>>> import numpy as np
>>> import numpy.linalg as la
>>> np.set_printoptions(precision=2, suppress=True, linewidth=120, sign=" ")
>>> rnd = lambda a: np.round(a, 2) + 0
>>> A2 = np.array([[-2, 2], [5, -9]])
>>> W0 = np.kron(np.eye(2, dtype=int), A2)
>>> print(W0)
[[-2  2  0  0]
 [ 5 -9  0  0]
 [ 0  0 -2  2]
 [ 0  0  5 -9]]
>>> left, sigma, Vt = la.svd(W0, full_matrices=False)
>>> rnd(left.T @ left)
array([[ 1.,  0.,  0.,  0.],
       [ 0.,  1.,  0.,  0.],
       [ 0.,  0.,  1.,  0.],
       [ 0.,  0.,  0.,  1.]])
>>> rnd(Vt @ Vt.T)
array([[ 1.,  0.,  0.,  0.],
       [ 0.,  1.,  0.,  0.],
       [ 0.,  0.,  1.,  0.],
       [ 0.,  0.,  0.,  1.]])
>>> rnd(np.sqrt((sigma ** 2).sum())), rnd(la.norm(W0))
(np.float64(15.1), np.float64(15.1))
>>> left.shape, sigma.shape, Vt.shape
((4, 4), (4,), (4, 4))
>>> print(rnd(left.T @ W0 @ Vt.T))
[[ 10.65   0.     0.     0.  ]
 [  0.    10.65   0.     0.  ]
 [  0.     0.     0.75   0.  ]
 [  0.     0.     0.     0.75]]
>>> rnd(sigma)
array([ 10.65,  10.65,   0.75,   0.75])
>>> rnd(np.cumsum(sigma ** 2) / np.sum(sigma ** 2))
array([ 0.5,  1. ,  1. ,  1. ])
>>> np.allclose(left * sigma @ Vt, W0)
True
>>> np.trace(W0)
np.int64(-22)
>>> np.allclose(W0, W0.T)
False
>>> la.determinant(W0)
Traceback (most recent call last):
  File "<python-input-18>", line 1, in <module>
    la.determinant(W0)
    ^^^^^^^^^^^^^^
AttributeError: module 'numpy.linalg' has no attribute 'determinant'
>>> print(rnd(np.sort(np.abs(la.eigvals(W0)))))
[  0.78   0.78  10.22  10.22]
>>> x = np.array([2, 5, 0, 0])
>>> y = W0 @ x
>>> y
array([  6, -35,   0,   0])
>>> rnd(la.solve(W0, -1 * y))
array([-2., -5.,  0.,  0.])
>>> rnd(la.solve(W0.T, W0[1]))
array([ 0.,  1.,  0.,  0.])
>>> rnd(la.solve(W0, y))
array([ 2.,  5.,  0.,  0.])
>>> (la.matrix_power((W0 != 0) + (W0.T != 0) + np.eye(4), 4) > 0).astype(int)
array([[ 1,  1,  0,  0],
       [ 1,  1,  0,  0],
       [ 0,  0,  1,  1],
       [ 0,  0,  1,  1]])
>>> print(rnd(la.det(W0)))
64.0
>>> A2 = W0 ** -1
Traceback (most recent call last):
  File "<python-input-28>", line 1, in <module>
    A2 = W0 ** -1
         ~~~^^~~~
ValueError: Integers to negative integer powers are not allowed.
>>> A2 = la.inv(W0)
>>> rnd(la.det(W0) * A2)
array([[-72., -16.,   0.,   0.],
       [-40., -16.,   0.,   0.],
       [  0.,   0., -72., -16.],
       [  0.,   0., -40., -16.]])
>>> rnd(la.det(W0) * la.det(A2))
np.float64(1.0)
>>> rnd(la.cond(W0))
np.float64(14.18)
